In [1]: import numpy as np

In [2]: import numpy.linalg as la

In [3]: np.set_printoptions(precision=4, suppress=True, linewidth=100, sign=" ")

In [4]: def rnd(a):
   ...:     return np.round(a, 4) + 0
   ...: 

In [5]: X = np.load("sample6.npy")

In [6]: X
Out[6]: 
array([[-3.3193, -5.3937,  2.1269, -3.6046, -3.6101, -3.2931,  2.9962],
       [-2.1602, -3.613 ,  1.4   , -2.4415, -2.4018, -2.1885,  1.9787],
       [ 2.2003,  3.6126, -1.3885,  2.4126,  2.3685,  2.209 , -1.9875],
       [-0.0069,  0.0315, -0.0106,  0.0101,  0.0189,  0.0061, -0.0204],
       [-2.2392, -3.5855,  1.3915, -2.3914, -2.3908, -2.1692,  1.9753],
       [-2.2083, -3.5975,  1.4081, -2.376 , -2.3904, -2.2123,  1.9597],
       [-0.0003, -0.0162,  0.0338, -0.0133, -0.0274, -0.0324,  0.0122],
       [ 2.2122,  3.6011, -1.3983,  2.3938,  2.366 ,  2.2222, -1.9971],
       [-3.298 , -5.4159,  2.1176, -3.6211, -3.5905, -3.296 ,  2.9942],
       [ 3.2841,  5.427 , -2.0933,  3.6088,  3.6149,  3.3002, -3.0237]])

In [7]: left, sigma, Vt = la.svd(X)

In [8]: np.argmax(sigma[:-1] / (sigma[1:] + 1e-6)) + 1
Out[8]: np.int64(1)

In [9]: B = left[:, :1] @ np.diag(sigma[:1]) @ Vt[:1]

In [10]: la.matrix_rank(X, rtol=0.05)
Out[10]: np.int64(1)

In [11]: la.matrix_rank(B)
Out[11]: np.int64(1)

In [12]: def softmax(z):
    ...:     e = np.exp(z - z.max(axis=-1, keepdims=True))
    ...:     return e / e.sum(axis=-1, keepdims=True)
    ...: 

In [13]: rnd(softmax(X[3] + 4))
Out[13]: array([ 0.1413,  0.1468,  0.1408,  0.1437,  0.145 ,  0.1431,  0.1394])

In [14]: rnd(softmax(10 * X[3]))
Out[14]: array([ 0.1262,  0.1853,  0.1216,  0.1496,  0.1633,  0.1437,  0.1103])

In [15]: att = X @ X.T / np.sqrt(7)

In [16]: softmax(att).round(6).argmax(axis=1)
Out[16]: array([ 8,  8,  9,  9,  8,  8,  0,  9,  8,  9])

In [17]: data = np.load("a.npy")

In [18]: rnd(data)
Out[18]: 
array([[ -8.0291,  11.1586,   7.4483,  12.4716],
       [ 13.572 ,  -4.765 , -11.8954,  -7.1829],
       [-10.6213,   8.94  ,   9.5661,  10.7589],
       [ -8.3965, -12.7894,   6.5834, -11.0719],
       [-13.4923,   4.9238,  11.8347,   7.3249],
       [  8.4895,  12.7411,  -6.6657,  11.0072],
       [-13.8814,  -7.236 ,  11.5696,  -4.5924],
       [-13.9472,  -7.0989,  11.6328,  -4.4452],
       [-11.9679,   7.3606,  10.6452,   9.4483],
       [  6.0284,  13.7358,  -4.5022,  12.4385],
       [ -0.6106,  14.1528,   1.2223,  14.0653],
       [ -6.3253,  12.2165,   6.0366,  13.2026],
       [ -9.6031, -12.0846,   7.6548, -10.1561],
       [ 11.9491,  10.0832,  -9.769 ,   7.7533],
       [ 15.1314,   1.4608, -12.9282,  -1.3303],
       [ 10.6355,  11.3264,  -8.5792,   9.2195]])

In [19]: np.abs(np.diag(la.qr(data)[1])) > 1e-9
Out[19]: array([ True,  True, False, False])

In [20]: np.unique(data.round(6), axis=0).shape
Out[20]: (16, 4)

In [21]: rnd(np.trace(la.pinv(data) @ data))
Out[21]: np.float64(2.0)

In [22]: feats = np.load("block12.npy")

In [23]: feats
Out[23]: 
array([[  3,   1,   3,   2,   3,   3,   2,   3],
       [  4,   4,   3,   3,   6,   5,   2,   6],
       [  4,   4,   6,   4,   9,   6,   3,   9],
       [  5,   7,   7,   4,   9,   9,   5,   9],
       [  8,   7,   8,   7,  11,  10,   8,   9],
       [ 11,   8,  11,   8,  14,  13,  10,   9],
       [ 14,  10,  12,   8,  16,  16,  10,   9],
       [ 16,  10,  14,  10,  19,  17,  10,  10],
       [ 19,  12,  17,  13,  20,  20,  13,  11],
       [ 20,  14,  20,  14,  23,  20,  16,  11],
       [ 22,  14,  21,  15,  24,  21,  17,  11],
       [ 24,  16,  22,  15,  25,  23,  17,  14],
       [ 26,  18,  25,  17,  25,  23,  19,  15],
       [ 27,  18,  28,  19,  27,  25,  21,  16],
       [ 27,  20,  31,  19,  30,  28,  24,  18],
       [ 28,  23,  32,  19,  33,  30,  25,  21],
       [ 29,  25,  33,  21,  35,  32,  28,  22]])

In [24]: z = feats[:, 6] > np.median(feats[:, 6])

In [25]: f = feats[z].mean(axis=0) - feats[~z].mean(axis=0)

In [26]: np.argsort(-np.abs(f).round(6), kind="stable")
Out[26]: array([ 2,  0,  4,  5,  6,  1,  3,  7])

In [27]: ((feats - feats.mean(axis=0)) @ f > 0).astype(int)
Out[27]: array([ 0,  0,  0,  0,  0,  0,  0,  0,  1,  1,  1,  1,  1,  1,  1,  1,  1])
